% python3 -q
>>> import numpy as np
>>> np.set_printoptions(suppress=True, linewidth=200)
>>> rnd = lambda a: np.round(a, 2) + 0
>>> data = np.array([[2, 2, 3],
...     [1, 1, 2],
...     [0, 2, 2],
...     [2, 0, 1],
...     [0, 1, 0],
...     [2, 0, 2],
...     [0, 0, -1]])
>>> data
array([[ 2,  2,  3],
       [ 1,  1,  2],
       [ 0,  2,  2],
       [ 2,  0,  1],
       [ 0,  1,  0],
       [ 2,  0,  2],
       [ 0,  0, -1]])
>>> P = data @ np.linalg.solve(data.T @ data, data.T)
>>> rnd(np.diag(P))
array([0.51, 0.19, 0.55, 0.49, 0.39, 0.47, 0.4 ])
>>> rnd(np.trace(P))
np.float64(3.0)
>>> np.linalg.matrix_rank(np.eye(7) - P)
np.int64(4)
>>> x0 = np.array([-2, 0, -2])
>>> rhs = data @ x0
>>> rhs
array([-10,  -6,  -4,  -6,   0,  -8,   2])
>>> rnd(np.linalg.lstsq(data, rhs)[0])
array([-2.,  0., -2.])
>>> rnd(np.linalg.solve(data.T @ data, data.T @ rhs))
array([-2.,  0., -2.])
>>> rng = np.random.default_rng(6260)
>>> rhs = rhs + 0.02 * rng.normal(size=7)
>>> rnd(rhs)
array([-10.03,  -6.03,  -3.99,  -6.02,   0.02,  -8.  ,   1.99])
>>> coef, *_ = np.linalg.lstsq(data, rhs)
>>> [round(float(np.linalg.norm(np.linalg.solve(data.T @ data + lam * np.eye(3), data.T @ rhs))), 2) for lam in (0, 1, 10, 100)]
[2.83, 2.7, 2.07, 0.71]
>>> rnd(np.linalg.norm(rhs - data @ coef))
np.float64(0.04)
>>> W2 = np.sign(np.array([[-2, 0, 0], [-1, 3, 0], [-3, 0, 0]]))
>>> M2 = (np.tril(W2, -1) + np.eye(3)) @ (np.triu(W2, 1) + np.eye(3))
>>> ev = np.array([2, 0, 0])
>>> arr = np.rint(M2 * ev @ np.linalg.inv(M2)) + 0
>>> arr
array([[ 2.,  0.,  0.],
       [-2.,  0.,  0.],
       [-2.,  0.,  0.]])
>>> # triangular, det is the product of the diagonal
>>> M2 = np.array([[0, 2, 0], [0, 1, -2]])
>>> W2 = np.kron(M2, arr)
>>> W2
array([[ 0.,  0.,  0.,  4.,  0.,  0.,  0.,  0.,  0.],
       [-0.,  0.,  0., -4.,  0.,  0., -0.,  0.,  0.],
       [-0.,  0.,  0., -4.,  0.,  0., -0.,  0.,  0.],
       [ 0.,  0.,  0.,  2.,  0.,  0., -4., -0., -0.],
       [-0.,  0.,  0., -2.,  0.,  0.,  4., -0., -0.],
       [-0.,  0.,  0., -2.,  0.,  0.,  4., -0., -0.]])
>>> A = np.loadtxt("data.csv", delimiter=",")
>>> A
array([[31.11, 21.96,  9.96,  0.79],
       [29.9 , 20.45,  9.31,  2.69],
       [29.79, 19.66,  7.75, -0.14],
       [30.8 , 20.69, 10.16,  0.51],
       [27.89, 19.07,  8.13, -1.79],
       [29.98, 19.36, 11.53, -0.47],
       [30.05, 21.34,  8.68, -0.99],
       [30.92, 20.98,  9.8 , -1.45],
       [28.6 , 19.13,  8.  , -0.12],
       [28.31, 21.02, 11.07, -1.15],
       [28.92, 19.63,  9.84,  0.21],
       [30.99, 18.41,  9.12, -1.05],
       [31.16, 20.03, 11.36, -1.42],
       [28.92, 18.39, 10.17,  0.72],
       [31.28, 20.14, 10.44, -0.94],
       [30.45, 20.26, 10.02, -1.7 ],
       [29.34, 20.13, 10.83, -0.17],
       [28.7 , 21.65, 10.36,  0.92],
       [29.37, 20.47, 10.76, -0.19],
       [29.27, 19.62,  8.99, -1.96],
       [31.45, 21.56,  9.75,  1.26],
       [31.03, 18.54,  9.86, -0.56],
       [29.53, 21.12,  9.34,  0.78]])
>>> x0 = np.array([0, 2, 1, 2])
>>> rhs = A @ x0
>>> coef, lr = np.zeros(4), 1 / np.linalg.norm(A, 2) ** 2
>>> for i in range(250):
...     coef -= lr * A.T @ (A @ coef - rhs)
...     if i % 50 == 0: print(i, round(np.linalg.norm(A @ coef - rhs), 2))
... 
0 14.9
50 14.19
100 13.52
150 12.88
200 12.27
>>> rnd(coef)
array([0.86, 0.97, 0.44, 0.46])
